In [1]: import numpy as np

In [2]: np.set_printoptions(precision=2, suppress=True, linewidth=120)

In [3]: mat = np.load("out2.npy")

In [4]: mat
Out[4]: 
array([[-3, -2, -1,  0,  1],
       [ 2,  3,  4,  5,  6],
       [ 7,  8,  9, 10, 11],
       [12, 13, 14, 15, 16],
       [17, 18, 19, 20, 21],
       [22, 23, 24, 25, 26],
       [27, 28, 29, 30, 31]])

In [5]: # looks like rank 2

In [6]: U, sig, Vt = np.linalg.svd(mat, full_matrices=False)

In [7]: round(np.sqrt((sig ** 2).sum()), 2), np.round(np.linalg.norm(mat), 2)
Out[7]: (np.float64(102.13), np.float64(102.13))

In [8]: np.cumsum(sig ** 2) / np.sum(sig ** 2)
Out[8]: array([1., 1., 1., 1., 1.])

In [9]: print(sig.round(2) + 0)
[102.01   4.85   0.     0.     0.  ]

In [10]: np.linalg.lstsq(mat[:-1].T, mat[-1])[2]
Out[10]: np.int32(2)

In [11]: print(np.unique(mat.round(6), axis=0).shape)
(7, 5)

In [12]: np.abs(np.diag(np.linalg.qr(mat)[1])) > 1e-9
Out[12]: array([ True,  True, False, False, False])

In [13]: np.round(np.trace(np.linalg.pinv(mat) @ mat), 2)
Out[13]: np.float64(2.0)

In [14]: U, sig, Vt = np.linalg.svd(mat)

In [15]: V = Vt[:(sig > 1e-8).sum()]

In [16]: rng = np.random.default_rng(480)

In [17]: x = mat[6] + 2 * mat[3] + rng.integers(2) * np.eye(5)[0]

In [18]: x
Out[18]: array([52., 54., 57., 60., 63.])

In [19]: print(np.diag(V.T @ V))
[0.6 0.3 0.2 0.3 0.6]

In [20]: U, sig, Vt = np.linalg.svd(mat)

In [21]: print(sig.round(2) + 0)
[102.01   4.85   0.     0.     0.  ]

In [22]: print(np.argmax(sig[:-1] / (sig[1:] + 1e-6)) + 1)
2

In [23]: out = U[:, :2] @ np.diag(sig[:2]) @ Vt[:2]

In [24]: print(np.linalg.matrix_rank(out))
2

In [25]: round(np.linalg.norm(mat - out, 2), 2), round(sig[2], 2)
Out[25]: (np.float64(0.0), np.float64(0.0))

In [26]: round(np.abs(mat - out).max(), 2)
Out[26]: np.float64(0.0)
